$ python -q
>>> import numpy as np
>>> np.set_printoptions(suppress=True, linewidth=100)
>>> def tidy(a):
...     return np.round(a, 3) + 0
... 
>>> m1 = np.load("case13.npy")
>>> m1
array([[ 1., -1.,  0.,  0.],
       [-1., -1.,  0.,  0.],
       [ 0.,  0.,  0.,  1.],
       [ 0.,  0., -1., -2.]])
>>> # 2 blocks once reordered
>>> (m1 != 0).astype(int)
array([[1, 1, 0, 0],
       [1, 1, 0, 0],
       [0, 0, 0, 1],
       [0, 0, 1, 1]])
>>> tidy(np.sort(np.linalg.eigvals(m1).real))
array([-1.414, -1.   , -1.   ,  1.414])
>>> np.flatnonzero(np.linalg.matrix_power((m1 != 0) + (m1.T != 0) + np.eye(4), 4)[2])
array([2, 3])
>>> m1 @ m1
array([[ 2.,  0.,  0.,  0.],
       [ 0.,  2.,  0.,  0.],
       [ 0.,  0., -1., -2.],
       [ 0.,  0.,  2.,  3.]])
>>> Q, V = np.linalg.qr(m1[:, :3])[0], np.linalg.qr(m1[:, 3:])[0]
>>> s = np.linalg.svd(Q.T @ V, compute_uv=False)
>>> (s > 0.9).sum()
np.int64(0)
>>> tidy(np.degrees(np.arccos(s.clip(0, 1))))
array([26.565])
>>> tidy(s)
array([0.894])
>>> F = np.load("m.npy")
>>> F
array([[ 1, -1,  1, -1],
       [ 1,  0,  0,  0],
       [ 1,  1,  1,  1]])
>>> # column 3 repeats column 1
>>> tidy(np.linalg.norm(F, axis=1))
array([2., 1., 2.])
>>> tidy(np.linalg.norm(F[0], 1)), tidy(np.linalg.norm(F[0], np.inf))
(np.float64(4.0), np.float64(1.0))
>>> np.linalg.norm(F, axis=1).argmax()
np.int64(0)
>>> tidy(np.linalg.norm(F[0] - F[2]))
np.float64(2.828)
>>> tidy(np.linalg.norm(F, axis=0))
array([1.732, 1.414, 1.414, 1.414])
>>> tidy(np.linalg.norm(F, 2))
np.float64(2.136)
>>> tidy(np.linalg.norm(F, "nuc"))
np.float64(4.798)
>>> tidy(np.linalg.norm(F) ** 2 / np.linalg.norm(F, 2) ** 2)
np.float64(1.973)
>>> M2 = F / np.linalg.norm(F, axis=1, keepdims=True)
>>> gram = M2 @ M2.T
>>> tidy(np.linalg.norm(M2, axis=1))
array([1., 1., 1.])
>>> gram
array([[1. , 0.5, 0. ],
       [0.5, 1. , 0.5],
       [0. , 0.5, 1. ]])
>>> mat = np.load("x.npy")
>>> mat
array([[ -3,   2, -10,  -5,  -4,   2],
       [ -5,  -2, -10,  -5,  -3,  -1],
       [  0,  -3,   2,   1,  -1,   2],
       [  3,   5,   0,   0,   3,   5],
       [ -5,  -2,  -2,  -1,  -4,   2]])
>>> M2 = mat[0, 0] * mat[1:] - np.outer(mat[1:, 0], mat[0])
>>> M2
array([[  0,  16, -20, -10, -11,  13],
       [  0,   9,  -6,  -3,   3,  -6],
       [  0, -21,  30,  15,   3, -21],
       [  0,  16, -44, -22,  -8,   4]])
>>> np.flatnonzero(~M2.round(6).any(axis=1))
array([], dtype=int64)
>>> x = np.array([-2, 1, -2, 3, 2, 0])
>>> h1 = np.maximum(M2 @ x, 0)
>>> np.flatnonzero(h1 > 1e-9)
array([0, 1, 3])
>>> np.maximum(M2 @ x, 0) - np.maximum(-M2 @ x, 0)
array([  4,  18, -30,  22])
>>> M2.T @ h1
array([    0,   578, -1156,  -578,  -166,    32])
>>> h1
array([ 4, 18,  0, 22])
>>> tidy(np.tanh(M2 @ x))
array([ 0.999,  1.   , -1.   ,  1.   ])
>>> ang = np.radians(72)
>>> r_ = np.eye(6)
>>> r_[1, 1] = r_[5, 5] = np.cos(ang)
>>> r_[1, 5], r_[5, 1] = -np.sin(ang), np.sin(ang)
>>> tidy(r_)
array([[ 1.   ,  0.   ,  0.   ,  0.   ,  0.   ,  0.   ],
       [ 0.   ,  0.309,  0.   ,  0.   ,  0.   , -0.951],
       [ 0.   ,  0.   ,  1.   ,  0.   ,  0.   ,  0.   ],
       [ 0.   ,  0.   ,  0.   ,  1.   ,  0.   ,  0.   ],
       [ 0.   ,  0.   ,  0.   ,  0.   ,  1.   ,  0.   ],
       [ 0.   ,  0.951,  0.   ,  0.   ,  0.   ,  0.309]])
>>> M2 = mat @ r_.T
>>> tidy(np.linalg.det(r_)), tidy(np.trace(r_))
(np.float64(1.0), np.float64(4.618))
>>> np.allclose(mat @ mat.T, M2 @ M2.T)
True
>>> np.allclose(np.linalg.norm(mat, axis=1), np.linalg.norm(M2, axis=1))
True
>>> M = np.load("dump.npy")
>>> tidy(M)
array([[ 1.993, -1.011,  0.989, -1.007],
       [-0.338, -4.507, -2.507, -3.338],
       [ 1.975, -1.037,  0.963, -1.025],
       [ 6.214,  5.321,  7.321,  3.214],
       [ 1.201, -2.199, -0.199, -1.799],
       [ 6.297,  5.445,  7.445,  3.297],
       [ 1.327, -2.01 , -0.01 , -1.673],
       [-0.722, -5.083, -3.083, -3.722],
       [ 4.877,  3.315,  5.315,  1.877],
       [ 2.828,  0.241,  2.241, -0.172],
       [ 2.602, -0.097,  1.903, -0.398]])
>>> # rows and columns are dependent
>>> left, s, vt = np.linalg.svd(M)
>>> V = vt[:(s > 1e-8).sum()]
>>> rng = np.random.default_rng(795)
>>> x = M[5] + -3 * M[1] + rng.integers(2) * np.eye(4)[0]
>>> tidy(x)
array([ 8.31 , 18.965, 14.965, 13.31 ])
>>> np.allclose(V.T @ V @ x, x)
False
>>> tidy(np.linalg.norm(x - V.T @ V @ x))
np.float64(0.59)
